>>> import numpy as np
>>> np.set_printoptions(suppress=True, linewidth=140)
>>> E = np.array([[0, 1, 0, 1, 1],
...     [1, 0, 1, 1, 0],
...     [0, 1, 0, 1, 1],
...     [1, 1, 1, 0, 0],
...     [1, 0, 1, 0, 0]])
>>> [round(float(x), 2) for x in np.linalg.svd(E, compute_uv=False)[:3]]
[2.86, 2.18, 1.0]
>>> np.linalg.matrix_rank(E, rtol=0.1)
np.int64(4)
>>> hat = np.triu(np.array([[3, -3, 5, -2, 5],
...     [5, -1, -5, 0, -2],
...     [4, -4, 2, 2, 0],
...     [-4, -4, -3, 2, -3],
...     [5, -2, -5, -1, 2]]), 1) + np.eye(5)
>>> M2 = hat @ E @ np.linalg.inv(hat)
>>> np.linalg.matrix_rank(M2)
np.int64(4)
>>> np.round(np.poly(M2), 2) + 0
array([ 1.,  0., -7., -4.,  2.,  0.])
>>> np.trace(M2), np.trace(E)
(np.float64(0.0), np.int64(0))
>>> round(float(np.linalg.det(M2)), 2)
0.0
>>> hat @ E - E @ hat
array([[ 0.,  3.,  5.,  2., 10.],
       [-2., -2., -7., -5., -7.],
       [ 2.,  2.,  7.,  0.,  5.],
       [-3.,  3., -3.,  0., -3.],
       [ 0.,  3., -5.,  0., -5.]])
>>> M2
array([[   0.,    4.,   20.,  -37.,  -97.],
       [  -1.,   -8.,  -36.,   66.,  182.],
       [   2.,    9.,   37.,  -69., -198.],
       [  -2.,   -5.,  -17.,   30.,   90.],
       [   1.,    3.,   11.,  -20.,  -59.]])
>>> rank = np.linalg.matrix_rank(E)
>>> rank
np.int64(4)
>>> N = np.linalg.svd(E)[2][rank:].T
>>> [int(np.linalg.matrix_rank(E[:i])) for i in range(1, len(E) + 1)]
[1, 2, 2, 3, 4]
>>> [int(np.linalg.matrix_rank(E[:, :j + 1])) for j in range(5)]
[1, 2, 2, 3, 4]
>>> W0 = np.loadtxt("w.csv", delimiter=",")
>>> W0
array([[-2.,  0., -2.,  0., -2.,  0.],
       [-2., -1., -2., -1., -2., -1.],
       [-1.,  2., -1.,  2., -1.,  2.],
       [-2.,  0., -2.,  0., -2.,  0.],
       [-2., -1., -2., -1., -2., -1.],
       [-1.,  2., -1.,  2., -1.,  2.]])
>>> rank = np.linalg.matrix_rank(W0)
>>> rank
np.int64(2)
>>> N = np.linalg.svd(W0)[2][rank:].T
>>> [int(np.linalg.matrix_rank(W0[:i])) for i in range(1, len(W0) + 1)]
[1, 2, 2, 2, 2, 2]
>>> np.allclose(W0 @ N, 0)
True
>>> np.round(N @ N.T, 2) + 0
array([[ 0.67,  0.  , -0.33,  0.  , -0.33,  0.  ],
       [ 0.  ,  0.67,  0.  , -0.33,  0.  , -0.33],
       [-0.33,  0.  ,  0.67,  0.  , -0.33,  0.  ],
       [ 0.  , -0.33,  0.  ,  0.67,  0.  , -0.33],
       [-0.33,  0.  , -0.33,  0.  ,  0.67,  0.  ],
       [ 0.  , -0.33,  0.  , -0.33,  0.  ,  0.67]])
>>> N.shape
(6, 4)
>>> np.round(W0 @ N, 2) + 0
array([[0., 0., 0., 0.],
       [0., 0., 0., 0.],
       [0., 0., 0., 0.],
       [0., 0., 0., 0.],
       [0., 0., 0., 0.],
       [0., 0., 0., 0.]])
>>> [int(np.linalg.matrix_rank(W0[:, :j + 1])) for j in range(6)]
[1, 2, 2, 2, 2, 2]
